% ipython --no-banner

In [1]: import numpy as np

In [2]: np.set_printoptions(suppress=True, linewidth=140)

In [3]: A = np.load("a.npy")

In [4]: A
Out[4]: 
array([[ 1,  1,  0,  2],
       [ 3,  1,  0,  0],
       [ 0, -2, -3, -1],
       [ 2,  1, -1,  0]])

In [5]: O, evecs = np.linalg.qr(A[:, :1])[0], np.linalg.qr(A[:, 1:])[0]

In [6]: s = np.linalg.svd(O.T @ evecs, compute_uv=False)

In [7]: s.round(3)
Out[7]: array([0.922])

In [8]: np.round(np.degrees(np.arccos(s.clip(0, 1))), 3)
Out[8]: array([22.777])

In [9]: round(float(np.linalg.norm(O @ O.T - evecs @ evecs.T, 2)), 3)
Out[9]: 1.0

In [10]: def softmax(z):
    ...:     e = np.exp(z - z.max(axis=-1, keepdims=True))
    ...:     return e / e.sum(axis=-1, keepdims=True)
    ...: 

In [11]: np.round(softmax(A).sum(axis=1), 3)
Out[11]: array([1., 1., 1., 1.])

In [12]: np.round(softmax(A[2] + 2), 3)
Out[12]: array([0.644, 0.087, 0.032, 0.237])

In [13]: scores = A @ A.T / np.sqrt(4)

In [14]: np.round(softmax(scores + np.triu(np.full(scores.shape, -np.inf), 1)), 3) + 0
Out[14]: 
array([[1.   , 0.   , 0.   , 0.   ],
       [0.047, 0.953, 0.   , 0.   ],
       [0.   , 0.   , 1.   , 0.   ],
       [0.076, 0.558, 0.028, 0.339]])

In [15]: np.round(softmax(scores), 3) + 0
Out[15]: 
array([[0.626, 0.23 , 0.004, 0.14 ],
       [0.039, 0.784, 0.002, 0.175],
       [0.   , 0.   , 0.998, 0.002],
       [0.076, 0.558, 0.028, 0.339]])

In [16]: out = A[0, 0] * A[1:] - np.outer(A[1:, 0], A[0])

In [17]: out
Out[17]: 
array([[ 0, -2,  0, -6],
       [ 0, -2, -3, -1],
       [ 0, -1, -1, -4]])

In [18]: np.linalg.matrix_rank(out), np.linalg.matrix_rank(A)
Out[18]: (np.int64(3), np.int64(4))

In [19]: np.allclose(A, A.T)
Out[19]: False

In [20]: A @ A
Out[20]: 
array([[ 8,  4, -2,  2],
       [ 6,  4,  0,  6],
       [-8,  3, 10,  3],
       [ 5,  5,  3,  5]])

In [21]: np.round(np.abs(np.linalg.eigvals(A)).max(), 3)
Out[21]: np.float64(3.858)

In [22]: np.round(np.sort(np.abs(np.linalg.eigvals(A))), 3)
Out[22]: array([1.077, 1.077, 3.577, 3.858])

In [23]: np.linalg.matrix_power(A, 3)
Out[23]: 
array([[ 24,  18,   4,  18],
       [ 30,  16,  -6,  12],
       [  7, -22, -33, -26],
       [ 30,   9, -14,   7]])

In [24]: (A + A.T) / 2
Out[24]: 
array([[ 1. ,  2. ,  0. ,  2. ],
       [ 2. ,  1. , -1. ,  0.5],
       [ 0. , -1. , -3. , -1. ],
       [ 2. ,  0.5, -1. ,  0. ]])

In [25]: x = np.array([1, 5, -2, -5])

In [26]: rhs = A @ x

In [27]: coef, lr = np.zeros(4), 1 / np.linalg.norm(A, 2) ** 2

In [28]: for i in range(3):
    ...:     coef -= lr * A.T @ (A @ coef - rhs)
    ...:     if i % 1 == 0: print(i, round(np.linalg.norm(A @ coef - rhs), 3))
    ...: 
0 6.939
1 5.803
2 5.131

In [29]: coef.round(3)
Out[29]: array([ 2.456,  0.642, -0.75 , -1.492])

In [30]: arr = np.load("w.npy")

In [31]: arr
Out[31]: 
array([[-2., -3., -3., -3.],
       [-3., -2., -3., -3.],
       [-3., -3., -2., -3.],
       [-3., -3., -3., -2.]])

In [32]: out = np.linalg.inv(arr)

In [33]: np.round(arr @ out, 3) + 0
Out[33]: 
array([[1., 0., 0., 0.],
       [0., 1., 0., 0.],
       [0., 0., 1., 0.],
       [0., 0., 0., 1.]])

In [34]: np.allclose(out, arr.T)
Out[34]: False

In [35]: np.round(np.linalg.det(arr) * out, 3)
Out[35]: 
array([[-8.,  3.,  3.,  3.],
       [ 3., -8.,  3.,  3.],
       [ 3.,  3., -8.,  3.],
       [ 3.,  3.,  3., -8.]])

In [36]: out.round(3)
Out[36]: 
array([[ 0.727, -0.273, -0.273, -0.273],
       [-0.273,  0.727, -0.273, -0.273],
       [-0.273, -0.273,  0.727, -0.273],
       [-0.273, -0.273, -0.273,  0.727]])

In [37]: J = np.loadtxt("out3.csv", delimiter=",")

In [38]: J
Out[38]: 
array([[-2.,  2.],
       [ 0.,  7.]])

In [39]: # triangular

In [40]: np.round(softmax(J[0] + -2), 3)
Out[40]: array([0.018, 0.982])

In [41]: scores = J @ J.T / np.sqrt(2)

In [42]: np.round(softmax(scores)[0] @ J, 3)
Out[42]: array([-0.028,  6.929])

In [43]: np.round(softmax(scores + np.triu(np.full(scores.shape, -np.inf), 1)), 3) + 0
Out[43]: 
array([[1., 0.],
       [0., 1.]])

In [44]: np.round(softmax(scores), 3) + 0
Out[44]: 
array([[0.014, 0.986],
       [0.   , 1.   ]])

In [45]: X = np.array([[2, -8, 2, 1, 5],
    ...:     [-4, -2, -7, -6, 2],
    ...:     [9, 5, 6, 1, 3],
    ...:     [-2, -7, -1, 4, 5]])

In [46]: X
Out[46]: 
array([[ 2, -8,  2,  1,  5],
       [-4, -2, -7, -6,  2],
       [ 9,  5,  6,  1,  3],
       [-2, -7, -1,  4,  5]])

In [47]: T = np.stack([X, -3 * X, X[::-1]])

In [48]: np.linalg.matrix_rank(T.reshape(3, -1))
Out[48]: np.int64(2)

In [49]: np.linalg.matrix_rank(T)
Out[49]: array([4, 4, 4])

In [50]: f = np.array([-3, -7])

In [51]: np.polyval(f, X[1])
Out[51]: array([  5,  -1,  14,  11, -13])

In [52]: np.array([np.convolve(row, f, "same") for row in X])
Out[52]: 
array([[ -6,  10,  50, -17, -22],
       [ 12,  34,  35,  67,  36],
       [-27, -78, -53, -45, -16],
       [  6,  35,  52,  -5, -43]])

In [53]: np.correlate(X[1], X[2], "full")
Out[53]: array([-12, -10, -47, -57, -88, -87, -81, -44,  18])

In [54]: np.cross(X[1, :3], X[2, :3])
Out[54]: array([ 23, -39,  -2])

In [55]: X @ X
---------------------------------------------------------------------------
ValueError                                Traceback (most recent call last)
Cell In[55], line 1
----> 1 X @ X

ValueError: matmul: Input operand 1 has a mismatch in its core dimension 0, with gufunc signature (n?,k),(k,m?)->(n?,m?) (size 4 is different from 5)

In [56]: gram = X.T @ X

In [57]: np.trace(gram), (X ** 2).sum()
Out[57]: (np.int64(454), np.int64(454))

In [58]: gram
Out[58]: 
array([[105,  51,  88,  27,  19],
       [ 51, 142,  35, -19, -64],
       [ 88,  35,  90,  46,   9],
       [ 27, -19,  46,  54,  16],
       [ 19, -64,   9,  16,  63]])

In [59]: np.linalg.matrix_rank(gram)
Out[59]: np.int64(4)

In [60]: np.round(np.linalg.eigvalsh(gram)[::-1], 3) + 0
Out[60]: array([235.996, 166.377,  43.22 ,   8.407,   0.   ])

In [61]: np.diag(gram)
Out[61]: array([105, 142,  90,  54,  63])

In [62]: (X @ X.T).shape
Out[62]: (4, 4)

In [63]: E = np.load("block2.npy")

In [64]: E
Out[64]: 
array([[-2, -1, -2, -3, -1],
       [ 1,  1, -2,  2,  0],
       [ 1,  1, -2,  2,  0]])

In [65]: # null space of dimension 3

In [66]: rank = np.linalg.matrix_rank(E)

In [67]: rank
Out[67]: np.int64(2)

In [68]: N = np.linalg.svd(E)[2][rank:].T

In [69]: [int(np.linalg.matrix_rank(np.delete(E, i, axis=0))) for i in range(3)]
Out[69]: [1, 2, 2]

In [70]: np.linalg.matrix_rank(E.T @ E), np.linalg.matrix_rank(E @ E.T)
Out[70]: (np.int64(2), np.int64(2))

In [71]: [int(np.linalg.matrix_rank(E[:, :j + 1])) for j in range(5)]
Out[71]: [1, 2, 2, 2, 2]
